In [1]: import numpy as np

In [2]: from numpy import linalg as LA

In [3]: np.set_printoptions(precision=2, suppress=True, linewidth=100, legacy="1.25")

In [4]: J = np.load("test13.npy")

In [5]: J
Out[5]: 
array([[3, 1, 3, 1, 3, 1],
       [2, 0, 2, 0, 2, 0],
       [2, 1, 2, 1, 2, 1],
       [3, 1, 3, 1, 3, 1],
       [2, 0, 2, 0, 2, 0],
       [2, 1, 2, 1, 2, 1]])

In [6]: np.round(np.sort(np.abs(LA.eigvals(J))), 2) + 0
Out[6]: array([0., 0., 0., 0., 0., 9.])

In [7]: round(np.abs(LA.eigvals(J)).max(), 2)
Out[7]: 9.0

In [8]: np.allclose(J, J.T)
Out[8]: False

In [9]: (J - J.T) / 2
Out[9]: 
array([[ 0. , -0.5,  0.5, -1. ,  0.5, -0.5],
       [ 0.5,  0. ,  0.5, -0.5,  1. , -0.5],
       [-0.5, -0.5,  0. , -1. ,  0. , -0.5],
       [ 1. ,  0.5,  1. ,  0. ,  1.5,  0. ],
       [-0.5, -1. ,  0. , -1.5,  0. , -1. ],
       [ 0.5,  0.5,  0.5,  0. ,  1. ,  0. ]])

In [10]: np.trace(J)
Out[10]: 9

In [11]: np.allclose(J @ J.T, J.T @ J)
Out[11]: False

In [12]: np.abs(np.diag(LA.qr(J)[1])) > 1e-9
Out[12]: array([ True,  True, False, False, False, False])

In [13]: mat = np.load("m.npy")

In [14]: mat
Out[14]: 
array([[-2,  3,  1, -1,  1,  1],
       [ 3, -3, -2,  1,  0,  3],
       [ 1,  1,  0,  0,  2,  2],
       [-1,  0,  1, -2,  1, -1],
       [ 1,  2,  0,  2,  0, -2],
       [-8,  9,  5, -3,  1, -5]])

In [15]: U, sigma, Vt = LA.svd(J)

In [16]: V = Vt[:(sigma > 1e-8).sum()]

In [17]: rng = np.random.default_rng(46255)

In [18]: x0 = J[3] + 2 * J[5] + rng.integers(2) * np.eye(6)[0]

In [19]: x0
Out[19]: array([8., 3., 7., 3., 7., 3.])

In [20]: np.allclose(V.T @ V @ x0, x0)
Out[20]: False

In [21]: round(LA.norm(x0 - V.T @ V @ x0), 2)
Out[21]: 0.82

In [22]: LA.matrix_rank(np.vstack([J, x0]))
Out[22]: 3

In [23]: data = np.eye(5, dtype=int)[rng.permutation(5)]

In [24]: data
Out[24]: 
array([[0, 0, 0, 0, 1],
       [1, 0, 0, 0, 0],
       [0, 0, 1, 0, 0],
       [0, 1, 0, 0, 0],
       [0, 0, 0, 1, 0]])

In [25]: r0, v = data[1], data[2]

In [26]: r0 @ v
Out[26]: 0

In [27]: pr = (r0 @ v) / (r0 @ r0) * r0

In [28]: pr
Out[28]: array([0., 0., 0., 0., 0.])

In [29]: cov = data.T @ data

In [30]: LA.matrix_rank(cov)
Out[30]: 5

In [31]: np.diag(cov)
Out[31]: array([1, 1, 1, 1, 1])

In [32]: LA.svd(data, compute_uv=False) ** 2
Out[32]: array([1., 1., 1., 1., 1.])

In [33]: LA.eigvalsh(cov)[::-1]
Out[33]: array([1., 1., 1., 1., 1.])

In [34]: (LA.matrix_power((data != 0) + (data.T != 0) + np.eye(5), 5) > 0).astype(int)
Out[34]: 
array([[1, 1, 0, 1, 1],
       [1, 1, 0, 1, 1],
       [0, 0, 1, 0, 0],
       [1, 1, 0, 1, 1],
       [1, 1, 0, 1, 1]])

In [35]: (data != 0).astype(int)
Out[35]: 
array([[0, 0, 0, 0, 1],
       [1, 0, 0, 0, 0],
       [0, 0, 1, 0, 0],
       [0, 1, 0, 0, 0],
       [0, 0, 0, 1, 0]])

In [36]: round(float(LA.det(data)), 2)
Out[36]: -1.0

In [37]: LA.pinv(data)
Out[37]: 
array([[0., 1., 0., 0., 0.],
       [0., 0., 0., 1., 0.],
       [0., 0., 1., 0., 0.],
       [0., 0., 0., 0., 1.],
       [1., 0., 0., 0., 0.]])

In [38]: data.T @ data
Out[38]: 
array([[1, 0, 0, 0, 0],
       [0, 1, 0, 0, 0],
       [0, 0, 1, 0, 0],
       [0, 0, 0, 1, 0],
       [0, 0, 0, 0, 1]])

In [39]: Q, r_ = LA.qr(data)

In [40]: np.allclose(r_.T @ r_, data.T @ data)
Out[40]: True

In [41]: Q @ r_
Out[41]: 
array([[0., 0., 0., 0., 1.],
       [1., 0., 0., 0., 0.],
       [0., 0., 1., 0., 0.],
       [0., 1., 0., 0., 0.],
       [0., 0., 0., 1., 0.]])

In [42]: Q.shape, r_.shape
Out[42]: ((5, 5), (5, 5))

In [43]: r_
Out[43]: 
array([[-1.,  0.,  0.,  0.,  0.],
       [ 0., -1.,  0.,  0.,  0.],
       [ 0.,  0.,  1.,  0.,  0.],
       [ 0.,  0.,  0., -1.,  0.],
       [ 0.,  0.,  0.,  0., -1.]])

In [44]: m1 = np.load("layer12.npy")

In [45]: m1
Out[45]: 
array([[-15.87,   4.93, -23.83],
       [-13.51,   6.87,  -2.93],
       [ -8.76,  -0.37,  60.63],
       [ 10.77,  -2.89,  26.5 ],
       [-17.94,   5.11,  13.04],
       [-11.72,   2.47,  20.26],
       [ 16.21,   3.61,  12.15],
       [ 12.32,  -4.61, -16.49],
       [ 18.89,  -0.98,  18.  ],
       [-17.96,   1.32,   4.04],
       [  6.28,  -2.26,   6.31],
       [  5.84,  -4.42,  24.05],
       [ -0.34,  -1.8 ,   4.5 ],
       [ -2.12,   8.22, -18.95],
       [-14.07,  -1.25,  -3.  ],
       [ -7.39,  -8.66,  23.75],
       [  6.11,  -5.05,  20.11],
       [ 22.48,   4.69,  23.34],
       [ -7.69,  -0.15, -33.76],
       [ 18.82,   8.92,  -4.02],
       [-13.44,   1.74, -38.8 ],
       [  5.73,   4.45,  24.51],
       [-13.72, -12.91, -13.73],
       [ 10.2 ,  -0.65,   0.06],
       [  1.69,   4.37, -22.42],
       [  4.52,   1.31,   5.12],
       [ 14.39,   2.76, -23.25],
       [ -2.74,   4.01,  -5.34],
       [  1.62,   0.18,  17.02],
       [  9.49,   6.82,   8.04],
       [ -3.4 ,   2.63,  25.35],
       [  5.08,  -7.05,  10.82],
       [ 16.35,   1.03,   3.07],
       [  1.57,   1.43, -13.65],
       [ -1.43,   1.99,  26.29],
       [  6.26,  -6.54,  22.6 ],
       [ -3.82,  -1.64, -35.35]])

In [46]: x0 = np.array([3, 2, 3])

In [47]: a = np.maximum(m1 @ x0, 0)

In [48]: m1.T @ a
Out[48]: array([11307.88,   727.81, 33573.88])

In [49]: W0 = np.loadtxt("case2.csv", delimiter=",")

In [50]: W0
Out[50]: 
array([[ 2.,  2.,  2.,  2.,  2.,  2.,  2.,  2.,  2.,  2.,  2.,  2.],
       [ 2.,  4.,  4.,  4.,  4.,  4.,  4.,  4.,  4.,  4.,  4.,  4.],
       [ 2.,  4.,  6.,  6.,  6.,  6.,  6.,  6.,  6.,  6.,  6.,  6.],
       [ 2.,  4.,  6.,  8.,  8.,  8.,  8.,  8.,  8.,  8.,  8.,  8.],
       [ 2.,  4.,  6.,  8., 10., 10., 10., 10., 10., 10., 10., 10.],
       [ 2.,  4.,  6.,  8., 10., 12., 12., 12., 12., 12., 12., 12.],
       [ 2.,  4.,  6.,  8., 10., 12., 14., 14., 14., 14., 14., 14.],
       [ 2.,  4.,  6.,  8., 10., 12., 14., 16., 16., 16., 16., 16.],
       [ 2.,  4.,  6.,  8., 10., 12., 14., 16., 18., 18., 18., 18.],
       [ 2.,  4.,  6.,  8., 10., 12., 14., 16., 18., 20., 20., 20.],
       [ 2.,  4.,  6.,  8., 10., 12., 14., 16., 18., 20., 22., 22.],
       [ 2.,  4.,  6.,  8., 10., 12., 14., 16., 18., 20., 22., 24.]])

In [51]: z = rng.permutation(12)

In [52]: other = W0[:, z] * rng.choice([-1, 1], 12)

In [53]: other
Out[53]: 
array([[  2.,   2.,  -2.,  -2.,   2.,   2.,   2.,   2.,  -2.,  -2.,  -2.,   2.],
       [  4.,   4.,  -4.,  -4.,   4.,   4.,   4.,   4.,  -4.,  -4.,  -2.,   4.],
       [  6.,   4.,  -6.,  -6.,   6.,   6.,   6.,   6.,  -6.,  -6.,  -2.,   6.],
       [  8.,   4.,  -8.,  -8.,   8.,   8.,   8.,   8.,  -8.,  -6.,  -2.,   8.],
       [ 10.,   4., -10., -10.,   8.,  10.,  10.,  10., -10.,  -6.,  -2.,  10.],
       [ 12.,   4., -12., -12.,   8.,  12.,  12.,  12., -10.,  -6.,  -2.,  12.],
       [ 14.,   4., -14., -14.,   8.,  12.,  14.,  14., -10.,  -6.,  -2.,  14.],
       [ 16.,   4., -16., -14.,   8.,  12.,  16.,  16., -10.,  -6.,  -2.,  16.],
       [ 18.,   4., -18., -14.,   8.,  12.,  18.,  16., -10.,  -6.,  -2.,  18.],
       [ 20.,   4., -20., -14.,   8.,  12.,  18.,  16., -10.,  -6.,  -2.,  20.],
       [ 22.,   4., -20., -14.,   8.,  12.,  18.,  16., -10.,  -6.,  -2.,  22.],
       [ 22.,   4., -20., -14.,   8.,  12.,  18.,  16., -10.,  -6.,  -2.,  24.]])

In [54]: U, _, Vt = LA.svd(W0.T @ other)

In [55]: np.round(U @ Vt, 2) + 0
Out[55]: 
array([[ 0.,  0.,  0.,  0.,  0.,  0.,  0.,  0.,  0.,  0., -1.,  0.],
       [ 0.,  1.,  0.,  0.,  0.,  0.,  0.,  0.,  0.,  0.,  0.,  0.],
       [ 0.,  0.,  0.,  0.,  0.,  0.,  0.,  0.,  0., -1.,  0.,  0.],
       [ 0.,  0.,  0.,  0.,  1.,  0.,  0.,  0.,  0.,  0.,  0.,  0.],
       [ 0.,  0.,  0.,  0.,  0.,  0.,  0.,  0., -1.,  0.,  0.,  0.],
       [ 0.,  0.,  0.,  0.,  0.,  1.,  0.,  0.,  0.,  0.,  0.,  0.],
       [ 0.,  0.,  0., -1.,  0.,  0.,  0.,  0.,  0.,  0.,  0.,  0.],
       [ 0.,  0.,  0.,  0.,  0.,  0.,  0.,  1.,  0.,  0.,  0.,  0.],
       [ 0.,  0.,  0.,  0.,  0.,  0.,  1.,  0.,  0.,  0.,  0.,  0.],
       [ 0.,  0., -1.,  0.,  0.,  0.,  0.,  0.,  0.,  0.,  0.,  0.],
       [ 1.,  0.,  0.,  0.,  0.,  0.,  0.,  0.,  0.,  0.,  0.,  0.],
       [ 0.,  0.,  0.,  0.,  0.,  0.,  0.,  0.,  0.,  0.,  0.,  1.]])

In [56]: th = np.radians(36)

In [57]: r_ = np.eye(12)

In [58]: r_[7, 7] = r_[9, 9] = np.cos(th)

In [59]: r_[7, 9], r_[9, 7] = -np.sin(th), np.sin(th)

In [60]: r_
Out[60]: 
array([[ 1.  ,  0.  ,  0.  ,  0.  ,  0.  ,  0.  ,  0.  ,  0.  ,  0.  ,  0.  ,  0.  ,  0.  ],
       [ 0.  ,  1.  ,  0.  ,  0.  ,  0.  ,  0.  ,  0.  ,  0.  ,  0.  ,  0.  ,  0.  ,  0.  ],
       [ 0.  ,  0.  ,  1.  ,  0.  ,  0.  ,  0.  ,  0.  ,  0.  ,  0.  ,  0.  ,  0.  ,  0.  ],
       [ 0.  ,  0.  ,  0.  ,  1.  ,  0.  ,  0.  ,  0.  ,  0.  ,  0.  ,  0.  ,  0.  ,  0.  ],
       [ 0.  ,  0.  ,  0.  ,  0.  ,  1.  ,  0.  ,  0.  ,  0.  ,  0.  ,  0.  ,  0.  ,  0.  ],
       [ 0.  ,  0.  ,  0.  ,  0.  ,  0.  ,  1.  ,  0.  ,  0.  ,  0.  ,  0.  ,  0.  ,  0.  ],
       [ 0.  ,  0.  ,  0.  ,  0.  ,  0.  ,  0.  ,  1.  ,  0.  ,  0.  ,  0.  ,  0.  ,  0.  ],
       [ 0.  ,  0.  ,  0.  ,  0.  ,  0.  ,  0.  ,  0.  ,  0.81,  0.  , -0.59,  0.  ,  0.  ],
       [ 0.  ,  0.  ,  0.  ,  0.  ,  0.  ,  0.  ,  0.  ,  0.  ,  1.  ,  0.  ,  0.  ,  0.  ],
       [ 0.  ,  0.  ,  0.  ,  0.  ,  0.  ,  0.  ,  0.  ,  0.59,  0.  ,  0.81,  0.  ,  0.  ],
       [ 0.  ,  0.  ,  0.  ,  0.  ,  0.  ,  0.  ,  0.  ,  0.  ,  0.  ,  0.  ,  1.  ,  0.  ],
       [ 0.  ,  0.  ,  0.  ,  0.  ,  0.  ,  0.  ,  0.  ,  0.  ,  0.  ,  0.  ,  0.  ,  1.  ]])

In [61]: other = W0 @ r_.T

In [62]: np.allclose(W0 @ W0.T, other @ other.T)
Out[62]: True

In [63]: np.allclose(LA.norm(W0, axis=1), LA.norm(other, axis=1))
Out[63]: True

In [64]: cov = W0.T @ W0

In [65]: LA.matrix_rank(cov)
Out[65]: 12

In [66]: np.diag(cov)
Out[66]: array([  48.,  180.,  380.,  632.,  920., 1228., 1540., 1840., 2112., 2340., 2508., 2600.])

In [67]: LA.svd(W0, compute_uv=False) ** 2
Out[67]: 
array([16082.88,   202.78,    27.42,     7.61,     3.03,     1.51,     0.89,     0.58,     0.42,
           0.33,     0.28,     0.26])

In [68]: E = np.load("sample7.npy")

In [69]: E
Out[69]: 
array([[2, 3, 0, 0, 0, 0],
       [2, 3, 0, 0, 0, 0],
       [0, 3, 0, 0, 0, 0],
       [0, 0, 2, 3, 0, 0],
       [0, 0, 2, 3, 0, 0],
       [0, 0, 0, 3, 0, 0],
       [0, 0, 0, 0, 2, 3],
       [0, 0, 0, 0, 2, 3],
       [0, 0, 0, 0, 0, 3]])

In [70]: P = E @ LA.solve(E.T @ E, E.T)

In [71]: np.trace(P)
Out[71]: 6.0

In [72]: LA.eigvalsh(P)
Out[72]: array([0., 0., 0., 1., 1., 1., 1., 1., 1.])

In [73]: def softmax(z):
    ...:     e = np.exp(z - z.max(axis=-1, keepdims=True))
    ...:     return e / e.sum(axis=-1, keepdims=True)
    ...: 

In [74]: np.round(softmax(10 * E[5]), 2) + 0
Out[74]: array([0., 0., 0., 1., 0., 0.])

In [75]: softmax(E[5] + -1)
Out[75]: array([0.04, 0.04, 0.04, 0.8 , 0.04, 0.04])

In [76]: scores = E @ E.T / np.sqrt(6)

In [77]: np.round(softmax(scores + np.triu(np.full(scores.shape, -np.inf), 1)), 2) + 0
Out[77]: 
array([[1.  , 0.  , 0.  , 0.  , 0.  , 0.  , 0.  , 0.  , 0.  ],
       [0.5 , 0.5 , 0.  , 0.  , 0.  , 0.  , 0.  , 0.  , 0.  ],
       [0.33, 0.33, 0.33, 0.  , 0.  , 0.  , 0.  , 0.  , 0.  ],
       [0.  , 0.  , 0.  , 0.99, 0.  , 0.  , 0.  , 0.  , 0.  ],
       [0.  , 0.  , 0.  , 0.5 , 0.5 , 0.  , 0.  , 0.  , 0.  ],
       [0.01, 0.01, 0.01, 0.33, 0.33, 0.33, 0.  , 0.  , 0.  ],
       [0.  , 0.  , 0.  , 0.  , 0.  , 0.  , 0.97, 0.  , 0.  ],
       [0.  , 0.  , 0.  , 0.  , 0.  , 0.  , 0.49, 0.49, 0.  ],
       [0.01, 0.01, 0.01, 0.01, 0.01, 0.01, 0.32, 0.32, 0.32]])

In [78]: F = np.diag(np.array([1, 1, 2, 3, 3, 1, 1, 2, 1, 1, 2])) + 4 * np.eye(11, k=1) + 4 * np.eye(11, k=-1)

In [79]: F
Out[79]: 
array([[1., 4., 0., 0., 0., 0., 0., 0., 0., 0., 0.],
       [4., 1., 4., 0., 0., 0., 0., 0., 0., 0., 0.],
       [0., 4., 2., 4., 0., 0., 0., 0., 0., 0., 0.],
       [0., 0., 4., 3., 4., 0., 0., 0., 0., 0., 0.],
       [0., 0., 0., 4., 3., 4., 0., 0., 0., 0., 0.],
       [0., 0., 0., 0., 4., 1., 4., 0., 0., 0., 0.],
       [0., 0., 0., 0., 0., 4., 1., 4., 0., 0., 0.],
       [0., 0., 0., 0., 0., 0., 4., 2., 4., 0., 0.],
       [0., 0., 0., 0., 0., 0., 0., 4., 1., 4., 0.],
       [0., 0., 0., 0., 0., 0., 0., 0., 4., 1., 4.],
       [0., 0., 0., 0., 0., 0., 0., 0., 0., 4., 2.]])

In [80]: z = m1[:, 2] > np.median(m1[:, 2])

In [81]: r0 = m1[z].mean(axis=0) - m1[~z].mean(axis=0)

In [82]: np.argsort(-np.abs(r0).round(6), kind="stable")
Out[82]: array([2, 0, 1])

In [83]: ((m1 - m1.mean(axis=0)) @ r0 > 0).astype(int)
Out[83]: 
array([0, 0, 1, 1, 1, 1, 1, 0, 1, 0, 1, 1, 1, 0, 0, 1, 1, 1, 0, 0, 0, 1, 0, 0, 0, 1, 0, 0, 1, 1, 1,
       1, 1, 0, 1, 1, 0])

In [84]: r0
Out[84]: array([ 4.9 , -1.61, 33.83])

In [85]: z.astype(int)
Out[85]: 
array([0, 0, 1, 1, 1, 1, 1, 0, 1, 0, 1, 1, 0, 0, 0, 1, 1, 1, 0, 0, 0, 1, 0, 0, 0, 0, 0, 0, 1, 1, 1,
       1, 0, 0, 1, 1, 0])

In [86]: x0 = np.array([-1, 1, 0, 5, -3, -2, -3, 0, -5, -1, 1])

In [87]: a = np.maximum(F @ x0, 0)

In [88]: F.T @ a
Out[88]: array([  3., 108.,  60., 117.,  21.,  12.,   0.,   0.,   0.,   0.,   0.])

In [89]: a
Out[89]: array([ 3.,  0., 24.,  3.,  3.,  0.,  0.,  0.,  0.,  0.,  0.])

In [90]: np.tanh(F @ x0)
Out[90]: array([ 1.  , -1.  ,  1.  ,  1.  ,  1.  , -1.  , -1.  , -1.  , -1.  , -1.  , -0.96])

In [91]: np.flatnonzero(a > 1e-9)
Out[91]: array([0, 2, 3, 4])

In [92]: np.maximum(F @ (3 * x0), 0)
Out[92]: array([ 9.,  0., 72.,  9.,  9.,  0.,  0.,  0.,  0.,  0.,  0.])

In [93]: other = LA.inv(F)

In [94]: np.round(F @ other, 2) + 0
Out[94]: 
array([[1., 0., 0., 0., 0., 0., 0., 0., 0., 0., 0.],
       [0., 1., 0., 0., 0., 0., 0., 0., 0., 0., 0.],
       [0., 0., 1., 0., 0., 0., 0., 0., 0., 0., 0.],
       [0., 0., 0., 1., 0., 0., 0., 0., 0., 0., 0.],
       [0., 0., 0., 0., 1., 0., 0., 0., 0., 0., 0.],
       [0., 0., 0., 0., 0., 1., 0., 0., 0., 0., 0.],
       [0., 0., 0., 0., 0., 0., 1., 0., 0., 0., 0.],
       [0., 0., 0., 0., 0., 0., 0., 1., 0., 0., 0.],
       [0., 0., 0., 0., 0., 0., 0., 0., 1., 0., 0.],
       [0., 0., 0., 0., 0., 0., 0., 0., 0., 1., 0.],
       [0., 0., 0., 0., 0., 0., 0., 0., 0., 0., 1.]])

In [95]: (np.abs(other) > 1e-9).astype(int)
Out[95]: 
array([[1, 1, 1, 1, 1, 1, 1, 1, 1, 1, 1],
       [1, 1, 1, 1, 1, 1, 1, 1, 1, 1, 1],
       [1, 1, 1, 1, 1, 1, 1, 1, 1, 1, 1],
       [1, 1, 1, 1, 1, 1, 1, 1, 1, 1, 1],
       [1, 1, 1, 1, 1, 1, 1, 1, 1, 1, 1],
       [1, 1, 1, 1, 1, 1, 1, 1, 1, 1, 1],
       [1, 1, 1, 1, 1, 1, 1, 1, 1, 1, 1],
       [1, 1, 1, 1, 1, 1, 1, 1, 1, 1, 1],
       [1, 1, 1, 1, 1, 1, 1, 1, 1, 1, 1],
       [1, 1, 1, 1, 1, 1, 1, 1, 1, 1, 1],
       [1, 1, 1, 1, 1, 1, 1, 1, 1, 1, 1]])

In [96]: np.round(LA.slogdet(F)[0], 2)
Out[96]: -1.0

In [97]: np.round(LA.cond(F), 2)
Out[97]: 22.58
